% ipython --no-banner

In [1]: import numpy as np

In [2]: import numpy.linalg as la

In [3]: np.set_printoptions(precision=2, suppress=True, linewidth=160)

In [4]: def rd(a):
   ...:     return np.round(a, 2) + 0
   ...: 

In [5]: J = np.loadtxt("dump.csv", delimiter=",")

In [6]: print(J)
[[-0.91 -0.48 -0.27 -0.98  0.16  0.83 -0.8  -0.92  0.44]
 [-0.45 -1.    0.82 -0.23 -0.93 -0.92  0.42 -0.73  0.49]
 [-0.89 -0.97  0.24 -0.96 -0.97  0.05 -0.98  0.71  0.97]
 [-0.41  0.92 -0.7  -0.74  0.79  0.91 -0.69 -0.13 -0.07]
 [ 0.42  0.79 -0.4   0.43 -0.22  0.28 -0.7   0.97  0.53]
 [-0.07 -0.98  0.68  0.19 -0.99 -0.91 -0.79  0.98  0.95]
 [-0.87 -0.19 -0.26 -0.96  0.74  0.84 -0.22 -0.99 -0.36]
 [-0.5   0.98 -0.8  -0.83  0.97  0.97 -0.29 -0.89 -0.71]
 [-0.7  -0.96  0.52 -0.76 -0.74 -0.45 -0.19 -0.8   0.49]
 [ 0.33  0.26 -0.17  0.37 -0.79 -0.13 -0.85  0.99  0.84]
 [-0.96 -1.    0.95 -0.97 -0.99 -0.95  0.13 -1.    0.8 ]
 [-0.64  0.91 -0.69 -0.88  0.93  0.94 -0.35 -0.92 -0.55]]

In [7]: left, sigma, vt = la.svd(J, full_matrices=False)

In [8]: print(rd(sigma))
[5.29 4.34 3.04 1.07 0.69 0.48 0.32 0.14 0.06]

In [9]: print(rd(left.T @ J @ vt.T))
[[5.29 0.   0.   0.   0.   0.   0.   0.   0.  ]
 [0.   4.34 0.   0.   0.   0.   0.   0.   0.  ]
 [0.   0.   3.04 0.   0.   0.   0.   0.   0.  ]
 [0.   0.   0.   1.07 0.   0.   0.   0.   0.  ]
 [0.   0.   0.   0.   0.69 0.   0.   0.   0.  ]
 [0.   0.   0.   0.   0.   0.48 0.   0.   0.  ]
 [0.   0.   0.   0.   0.   0.   0.32 0.   0.  ]
 [0.   0.   0.   0.   0.   0.   0.   0.14 0.  ]
 [0.   0.   0.   0.   0.   0.   0.   0.   0.06]]

In [10]: print(rd(np.sqrt((sigma ** 2).sum())), rd(la.norm(J)))
7.62 7.62

In [11]: print(rd(vt @ vt.T))
[[1. 0. 0. 0. 0. 0. 0. 0. 0.]
 [0. 1. 0. 0. 0. 0. 0. 0. 0.]
 [0. 0. 1. 0. 0. 0. 0. 0. 0.]
 [0. 0. 0. 1. 0. 0. 0. 0. 0.]
 [0. 0. 0. 0. 1. 0. 0. 0. 0.]
 [0. 0. 0. 0. 0. 1. 0. 0. 0.]
 [0. 0. 0. 0. 0. 0. 1. 0. 0.]
 [0. 0. 0. 0. 0. 0. 0. 1. 0.]
 [0. 0. 0. 0. 0. 0. 0. 0. 1.]]
